$ ipython --no-banner

In [1]: import numpy as np

In [2]: import numpy.linalg as la

In [3]: np.set_printoptions(precision=1, suppress=True, linewidth=100)

In [4]: m1 = np.load("m.npy")

In [5]: m1.round(1) + 0
Out[5]: 
array([[ 0. , -0.6, -0.3],
       [-1.7, -0.6,  1. ],
       [-2.3, -0.7,  1. ],
       [ 1.3, -0.9, -0.7],
       [ 1.7,  0.3, -0.8],
       [-1.4, -1.2,  0.5],
       [ 1.6, -0.6, -0.8],
       [-1.1, -0.4,  0.5],
       [ 1.3, -0.6, -0.6],
       [-2. , -0.8,  1.2],
       [-0.2, -0.9,  0.3],
       [-4.8,  1.9,  2.5],
       [-1.7, -0.4,  0.9],
       [-1.7, -1.6,  1. ],
       [-0.7,  0.5,  0.6]])

In [6]: rng = np.random.default_rng(66)

In [7]: idx = rng.permutation(3)

In [8]: out = m1[:, idx] * rng.choice([-1, 1], 3)

In [9]: out.round(1) + 0
Out[9]: 
array([[ 0. , -0.6, -0.3],
       [ 1.7, -0.6,  1. ],
       [ 2.3, -0.7,  1. ],
       [-1.3, -0.9, -0.7],
       [-1.7,  0.3, -0.8],
       [ 1.4, -1.2,  0.5],
       [-1.6, -0.6, -0.8],
       [ 1.1, -0.4,  0.5],
       [-1.3, -0.6, -0.6],
       [ 2. , -0.8,  1.2],
       [ 0.2, -0.9,  0.3],
       [ 4.8,  1.9,  2.5],
       [ 1.7, -0.4,  0.9],
       [ 1.7, -1.6,  1. ],
       [ 0.7,  0.5,  0.6]])

In [10]: Uu, _, vt = la.svd(m1.T @ out)

In [11]: print(idx)
[0 1 2]

In [12]: basis = out[[11, 7]].astype(float)

In [13]: for _ in range(7):
    ...:     idx = la.norm(out[:, None] - basis, axis=-1).argmin(axis=1)
    ...:     basis = np.array([out[idx == j].mean(axis=0) for j in range(2)])
    ...: 

In [14]: idx
Out[14]: array([1, 1, 1, 1, 1, 1, 1, 1, 1, 1, 1, 0, 1, 1, 1])

In [15]: np.bincount(idx)
Out[15]: array([ 1, 14])

In [16]: basis[1] - basis[0]
Out[16]: array([-4.3, -2.5, -2.2])

In [17]: np.abs(basis[1] - basis[0]).argmax()
Out[17]: np.int64(0)

In [18]: print(basis)
[[ 4.8  1.9  2.5]
 [ 0.5 -0.6  0.3]]

In [19]: Ac = m1 - m1.mean(axis=0)

In [20]: evecs = la.svd(Ac)[2][:2]

In [21]: out = Ac - Ac @ evecs.T @ evecs

In [22]: np.round(np.cov(Ac @ evecs.T, rowvar=False), 1) + 0
Out[22]: 
array([[4.1, 0. ],
       [0. , 0.6]])

In [23]: la.norm(out, axis=1).round(6).argmax()
Out[23]: np.int64(0)

In [24]: np.round(out.std(axis=0), 1) + 0
Out[24]: array([0.1, 0. , 0.1])

In [25]: np.diag(evecs.T @ evecs)
Out[25]: array([0.8, 1. , 0.2])

In [26]: E = np.loadtxt("data.csv", delimiter=",")

In [27]: print(E)
[[ 0.8 -2.9  6.5]
 [-1.  -7.6  0.8]
 [-4.6 -7.3  1.4]
 [ 0.4 -0.6  7.6]
 [-4.8 -7.   0.1]
 [-3.3 -7.3  0.1]
 [ 1.   2.7  7.7]
 [-1.4 -9.  -0.5]
 [ 0.7 -0.1  8.9]
 [ 0.6 -0.1  9.1]
 [ 1.8  0.6  8.3]
 [ 2.1 -0.9  8.3]
 [ 1.9 -0.8 10. ]
 [-2.4 -8.6 -0.4]
 [ 2.6 -0.9  9.4]
 [ 2.3  0.   7. ]
 [ 0.2 -1.5  8. ]
 [-2.3 -6.2  0.9]
 [-3.3 -8.1  0.5]
 [-2.2 -9.3 -0.1]
 [-1.9 -6.5  0.6]
 [ 2.2 -0.7  9.6]
 [-1.5 -9.2  1.6]
 [ 0.2 -1.  11.1]
 [-0.4 -7.9 -0.2]
 [-2.6 -7.5  0.4]
 [ 1.8 -0.6  8.7]
 [ 2.8  0.2  9.3]]

In [28]: hat = E @ la.solve(E.T @ E, E.T)

In [29]: hat @ E[:, 0]
Out[29]: 
array([ 0.8, -1. , -4.6,  0.4, -4.8, -3.3,  1. , -1.4,  0.7,  0.6,  1.8,  2.1,  1.9, -2.4,  2.6,
        2.3,  0.2, -2.3, -3.3, -2.2, -1.9,  2.2, -1.5,  0.2, -0.4, -2.6,  1.8,  2.8])

In [30]: np.round(la.eigvalsh(hat), 1) + 0
Out[30]: 
array([0., 0., 0., 0., 0., 0., 0., 0., 0., 0., 0., 0., 0., 0., 0., 0., 0., 0., 0., 0., 0., 0., 0.,
       0., 0., 1., 1., 1.])
